>>> import numpy as np
>>> import numpy.linalg as la
>>> np.set_printoptions(precision=2, suppress=True, linewidth=120)
>>> X = np.load("w.npy")
>>> print(X)
[[ 2  0  1  3  3  0  2  0  1]
 [ 3  0  3  1  1  0  0  0  1]
 [ 1  1  1  0  3  3  2  0  2]
 [ 1  1  2  3  1  0  2  2  2]
 [17  0 16  8  8  0  2  0  6]]
>>> left, s, Vh = la.svd(X)
>>> print(s.round(2) + 0)
[27.78  5.36  3.62  2.34  0.  ]
>>> B = left[:, :4] @ np.diag(s[:4]) @ Vh[:4]
>>> print(la.matrix_rank(B))
4
>>> print(la.matrix_rank(X, rtol=0.05))
4
>>> print(np.round(np.abs(X - B).max(), 2))
0.0
>>> print(round(la.norm(X - B) / la.norm(X), 2))
0.0
>>> u, g = X[3], X[2]
>>> print(u @ g)
15
>>> pr = (u @ g) / (u @ u) * u
>>> print(np.outer(u, g))
[[1 1 1 0 3 3 2 0 2]
 [1 1 1 0 3 3 2 0 2]
 [2 2 2 0 6 6 4 0 4]
 [3 3 3 0 9 9 6 0 6]
 [1 1 1 0 3 3 2 0 2]
 [0 0 0 0 0 0 0 0 0]
 [2 2 2 0 6 6 4 0 4]
 [2 2 2 0 6 6 4 0 4]
 [2 2 2 0 6 6 4 0 4]]
>>> print(la.matrix_rank(np.outer(u, g)))
1
>>> print(g - pr)
[ 0.46  0.46 -0.07 -1.61  2.46  3.    0.93 -1.07  0.93]
>>> E = np.loadtxt("m.csv", delimiter=",")
>>> print(E)
[[-2.  0.  1. -1.  0.  0.  2.  1.  1. -1.  2.]
 [ 2. -2.  1.  1. -1.  0.  2.  1. -2. -2.  0.]
 [-2.  2.  0.  2.  1.  2. -1.  1.  1.  0. -2.]
 [ 2.  1.  1.  0. -1.  0.  2. -1.  2.  2. -1.]
 [ 1.  0.  2. -1.  0.  0.  0.  1.  2. -1.  1.]
 [-1.  1.  1.  2.  2. -2.  0. -2. -2.  2. -1.]
 [ 0. -1. -1.  1.  0.  1. -1. -1.  1.  0.  0.]
 [-1.  2. -2.  0. -1.  2. -2. -2.  0.  2. -1.]
 [ 0.  0.  1. -1.  1.  1.  1. -2. -1.  0. -1.]
 [ 0. -1.  2.  2.  2.  2.  1.  0.  2.  2. -2.]
 [-1.  0.  1.  0.  1. -2.  1.  1. -1. -1. -1.]]
>>> rng = np.random.default_rng(474089)
>>> z = rng.permutation(11)
>>> print(z)
[ 9  6  3  7  4  5  0  8  2  1 10]
>>> B = E[z][:, z]
>>> print(B)
[[ 2.  1.  2.  0.  2.  2.  0.  2.  2. -1. -2.]
 [ 0. -1.  1. -1.  0.  1.  0.  1. -1. -1.  0.]
 [ 2.  2.  0. -1. -1.  0.  2.  2.  1.  1. -1.]
 [ 2. -2.  0. -2. -1.  2. -1.  0. -2.  2. -1.]
 [-1.  0. -1.  1.  0.  0.  1.  2.  2.  0.  1.]
 [ 2.  0.  2. -2.  2. -2. -1. -2.  1.  1. -1.]
 [-1.  2. -1.  1.  0.  0. -2.  1.  1.  0.  2.]
 [ 0.  1. -1. -2.  1.  1.  0. -1.  1.  0. -1.]
 [ 0. -1.  2.  1.  1.  2. -2.  1.  0.  2. -2.]
 [-2.  2.  1.  1. -1.  0.  2. -2.  1. -2.  0.]
 [-1.  1.  0.  1.  1. -2. -1. -1.  1.  0. -1.]]
>>> print(np.diag(B))
[ 2. -1.  0. -2.  0. -2. -2. -1.  0. -2. -1.]
>>> print(np.sort(np.abs(la.eigvals(B))))
[0.72 1.78 2.65 2.65 3.22 3.22 4.   4.   4.41 4.41 4.78]
>>> print(round(la.det(B), 2), round(float(la.det(E[z])), 2))
-139593.0 -139593.0
